>>> import numpy as np
>>> import numpy.linalg as la
>>> np.set_printoptions(precision=2, suppress=True, linewidth=160, legacy="1.25")
>>> X = np.load("m.npy")
>>> print(X)
[[ 0  0  0  0]
 [ 0  4  8 10]
 [ 0  8 16 20]
 [ 0 10 20 25]]
>>> print(np.abs(np.diag(la.qr(X)[1])) > 1e-9)
[False  True False False]
>>> print(la.lstsq(X[:-1].T, X[-1])[2])
1
>>> print(np.unique(X.round(6), axis=0).shape)
(4, 4)
>>> Uu, s, Vt = la.svd(X)
>>> print(np.argmax(s[:-1] / (s[1:] + 1e-6)) + 1)
1
>>> print(s.round(2) + 0)
[45.  0.  0.  0.]
>>> out = Uu[:, :1] @ np.diag(s[:1]) @ Vt[:1]
>>> print(np.round(np.abs(X - out).max(), 2))
0.0
>>> print(out)
[[ 0.  0.  0.  0.]
 [ 0.  4.  8. 10.]
 [ 0.  8. 16. 20.]
 [ 0. 10. 20. 25.]]
>>> print(np.round(la.norm(X - out, 2), 2), round(s[1], 2))
0.0 0.0
>>> K = np.cumsum(np.array([[0, 3, 0],
...     [0, 1, 2],
...     [0, 0, 3],
...     [1, 2, 3],
...     [2, 3, 0],
...     [1, 2, 2],
...     [3, 2, 0],
...     [2, 2, 1],
...     [0, 3, 3],
...     [2, 0, 1],
...     [3, 3, 2],
...     [3, 1, 2],
...     [2, 1, 0],
...     [3, 2, 0],
...     [0, 1, 1],
...     [1, 3, 0],
...     [3, 3, 3],
...     [1, 0, 3]]), axis=0)
>>> print(K)
[[ 0  3  0]
 [ 0  4  2]
 [ 0  4  5]
 [ 1  6  8]
 [ 3  9  8]
 [ 4 11 10]
 [ 7 13 10]
 [ 9 15 11]
 [ 9 18 14]
 [11 18 15]
 [14 21 17]
 [17 22 19]
 [19 23 19]
 [22 25 19]
 [22 26 20]
 [23 29 20]
 [26 32 23]
 [27 32 26]]
>>> x = np.array([8, -5, -8])
>>> print(K * x)
[[   0  -15    0]
 [   0  -20  -16]
 [   0  -20  -40]
 [   8  -30  -64]
 [  24  -45  -64]
 [  32  -55  -80]
 [  56  -65  -80]
 [  72  -75  -88]
 [  72  -90 -112]
 [  88  -90 -120]
 [ 112 -105 -136]
 [ 136 -110 -152]
 [ 152 -115 -152]
 [ 176 -125 -152]
 [ 176 -130 -160]
 [ 184 -145 -160]
 [ 208 -160 -184]
 [ 216 -160 -208]]
>>> print(K @ (2 * x))
[ -30  -72 -120 -172 -170 -206 -178 -182 -260 -244 -258 -252 -230 -202 -228 -242 -272 -304]
>>> print(np.sign((K @ x).round(6)))
[-1 -1 -1 -1 -1 -1 -1 -1 -1 -1 -1 -1 -1 -1 -1 -1 -1 -1]
>>> print(K @ np.ones(3))
[ 3.  6.  9. 15. 20. 25. 30. 35. 41. 44. 52. 58. 61. 66. 68. 72. 81. 85.]
>>> print(K @ np.eye(3)[0])
[ 0.  0.  0.  1.  3.  4.  7.  9.  9. 11. 14. 17. 19. 22. 22. 23. 26. 27.]
>>> print(np.argsort(-la.norm(X, axis=0).round(6), kind="stable")[:3])
[3 2 1]
>>> Uu, s, Vt = la.svd(K)
>>> print(np.argmax(s[:-1] / (s[1:] + 1e-6)) + 1)
1
>>> out = Uu[:, :1] @ np.diag(s[:1]) @ Vt[:1]
>>> print(round(float(la.norm(K - out, 2)), 2), np.round(s[1], 2))
11.4 11.4
>>> print(np.round(np.abs(K - out).max(), 2))
3.59
>>> print(la.matrix_rank(out))
1
>>> Uu, s, Vt = la.svd(X)
>>> evecs = Vt[:(s > 1e-8).sum()]
>>> rng = np.random.default_rng(947499)
>>> x = X[3] + -3 * X[2] + rng.integers(2) * np.eye(4)[2]
>>> print(x)
[  0. -14. -28. -35.]
>>> print(round(la.norm(x - evecs.T @ evecs @ x), 2))
0.0
>>> print(np.allclose(evecs.T @ evecs @ x, x))
True
>>> x = np.array([1, 0, 3])
>>> target = K @ x
>>> print(np.round(la.lstsq(K, target)[0], 2) + 0)
[1. 0. 3.]
>>> print(np.round(la.pinv(K) @ K, 2) + 0)
[[1. 0. 0.]
 [0. 1. 0.]
 [0. 0. 1.]]
>>> print(target)
[  0   6  15  25  27  34  37  42  51  56  65  74  76  79  82  83  95 105]
>>> target = target + 0.1 * rng.normal(size=18)
>>> print(target)
[ -0.03   5.87  15.14  24.99  27.05  34.01  37.06  41.86  50.75  56.1   65.1   74.13  76.08  78.98  81.99  83.03  95.24 105.05]
>>> coef, *_ = la.lstsq(K, target)
>>> print(round(la.norm(target - K @ coef), 2))
0.42
>>> print([round(float(la.norm(la.solve(K.T @ K + lam * np.eye(3), K.T @ target))), 2) for lam in (0, 1, 10, 100)])
[3.19, 3.11, 2.67, 2.15]
>>> print(coef)
[ 1.01 -0.03  3.02]
>>> M = np.loadtxt("case17.csv", delimiter=",")
>>> print(M)
[[0. 1. 0. 1.]
 [1. 0. 0. 1.]
 [0. 0. 0. 0.]
 [1. 1. 0. 0.]]
>>> print(np.round(la.eigvalsh(M).min(), 2))
-1.0
>>> print(np.all(la.eigvalsh(M) > 0))
False
>>> vals, evecs = la.eigh(X)
>>> print(np.round(la.eigvalsh(X @ X), 2) + 0)
[   0.    0.    0. 2025.]
>>> print(vals.sum(), np.trace(X))
45.0 45
>>> print(np.abs(evecs[:, -1]).round(6).argmax())
3
>>> print(np.round(la.svd(X, compute_uv=False), 2) + 0)
[45.  0.  0.  0.]
>>> blk = np.stack([M, 5 * M, M[::-1]])
>>> print(la.norm(blk, axis=(1, 2)))
[ 2.45 12.25  2.45]
>>> print(la.matrix_rank(blk))
[3 3 3]
>>> G = np.cov(K, rowvar=False)
>>> print(G)
[[91.87 91.5  67.49]
 [91.5  93.62 69.39]
 [67.49 69.39 53.76]]
>>> print(np.argsort(-K.std(axis=0).round(6), kind="stable"))
[1 0 2]
>>> print(la.eigvalsh(G)[::-1])
[235.74   2.69   0.82]
>>> print(np.polyfit(K[:, 1], K[:, 2], 1))
[0.74 0.86]
>>> print(np.median(K, axis=0))
[10.  18.  14.5]
>>> mat = np.load("out14.npy")
>>> print(mat)
[[-0.07 -0.55  0.11]
 [ 0.73 -0.05 -0.79]
 [ 0.16 -0.71 -0.13]
 [ 0.84  0.12 -0.92]]
>>> # looks like rank 2
>>> Uu, s, Vt = la.svd(mat)
>>> evecs = Vt[:(s > 1e-8).sum()]
>>> x = mat[2] + -2 * mat[1] + rng.integers(2) * np.eye(3)[1]
>>> print(x)
[-1.3   0.39  1.45]
>>> print(la.matrix_rank(np.vstack([mat, x])))
3
>>> print(np.allclose(evecs.T @ evecs @ x, x))
False
>>> print(np.diag(evecs.T @ evecs))
[0.46 1.   0.54]
>>> print(evecs.T @ evecs)
[[ 0.46 -0.03 -0.5 ]
 [-0.03  1.   -0.03]
 [-0.5  -0.03  0.54]]
>>> print(round(la.norm(x - evecs.T @ evecs @ x), 2))
0.04
>>> out = mat + rng.integers(-2, 3, (4, 2)) @ rng.integers(-2, 3, (2, 3))
>>> print(out)
[[ 5.93 -3.55 -4.89]
 [-1.27  1.95  1.21]
 [ 6.16 -3.71 -5.13]
 [-3.16  4.12  3.08]]
>>> print(out - mat)
[[ 6. -3. -5.]
 [-2.  2.  2.]
 [ 6. -3. -5.]
 [-4.  4.  4.]]
>>> print(la.matrix_rank(out - mat, tol=1e-8))
2
>>> out = mat / la.norm(mat, axis=1, keepdims=True)
>>> G = out @ out.T
>>> print(round(np.degrees(np.arccos(np.clip(G[2, 1], -1, 1))), 2))
71.32
>>> print(la.norm(out, axis=1))
[1. 1. 1. 1.]
>>> out = np.array([[7, 8], [-5, 8], [-5, -7]])
>>> print(np.einsum("ij,ij->i", mat, mat))
[0.32 1.16 0.55 1.57]
>>> print(out.T @ mat.T)
[[ 1.71  9.31  5.32  9.88]
 [-5.73 10.97 -3.49 14.12]]
>>> print(np.vstack([mat, out.T]).shape)
(6, 3)
>>> r = la.matrix_rank(mat)
>>> print(r)
2
>>> null = la.svd(mat)[2][r:].T
>>> print(np.round(mat @ null, 2) + 0)
[[0.]
 [0.]
 [0.]
 [0.]]
>>> print(null.shape)
(3, 1)
>>> print([int(la.matrix_rank(np.delete(mat, i, axis=0))) for i in range(4)])
[2, 2, 2, 2]
>>> print([int(la.matrix_rank(mat[:, :j + 1])) for j in range(3)])
[1, 2, 2]
>>> print(np.allclose(mat @ null, 0))
True
>>> print([int(la.matrix_rank(mat[:i])) for i in range(1, len(mat) + 1)])
[1, 2, 2, 2]
>>> A = np.loadtxt("w.csv", delimiter=",")
>>> print(A)
[[ 0.3   1.9  -0.86]
 [ 0.3  -0.6  -0.85]
 [ 0.8   0.   -2.4 ]
 [ 0.8  -1.2  -2.45]
 [ 0.4  -1.   -1.35]
 [ 0.5   0.6  -1.6 ]
 [ 0.9  -1.3  -2.69]
 [ 0.4  -0.5  -1.21]
 [-0.6  -0.4   1.8 ]
 [-0.1   0.9   0.36]
 [ 0.1   1.5  -0.34]
 [ 1.2   2.7  -3.64]
 [ 2.4  -0.8  -7.22]
 [-0.9   0.7   2.7 ]
 [-1.3  -0.9   3.89]
 [ 0.4   0.3  -1.19]
 [-1.4   1.2   4.19]
 [-0.5  -0.1   1.38]
 [-1.3  -0.2   3.93]
 [-0.6  -0.7   1.77]
 [ 0.6   0.2  -1.78]
 [ 1.9  -2.2  -5.69]
 [ 1.2   0.   -3.59]
 [-1.5   0.4   4.47]
 [-0.3  -0.8   0.93]
 [-0.7   0.5   2.11]
 [ 0.3   1.8  -0.89]]
>>> x = np.array([2, 1, -7])
>>> target = A @ x
>>> print(np.round(la.pinv(A) @ A, 2) + 0)
[[1. 0. 0.]
 [0. 1. 0.]
 [0. 0. 1.]]
>>> print(la.lstsq(A, target)[0])
[ 2.  1. -7.]
>>> target = target + 0.02 * rng.normal(size=27)
>>> print(target)
[  8.51   5.96  18.4   17.56   9.27  12.78  19.34   8.78 -14.22  -1.82   4.07  30.59  54.5  -20.03 -30.77   9.46 -30.96 -10.76 -30.3  -14.25  13.88  41.44
  27.53 -33.89  -7.9  -15.69   8.6 ]
>>> coef, *_ = la.lstsq(A, target)
>>> print(coef)
[ 2.02  0.99 -6.99]
>>> print(np.round(A.T @ (target - A @ coef), 2) + 0)
[0. 0. 0.]
>>> print(coef.round())
[ 2.  1. -7.]
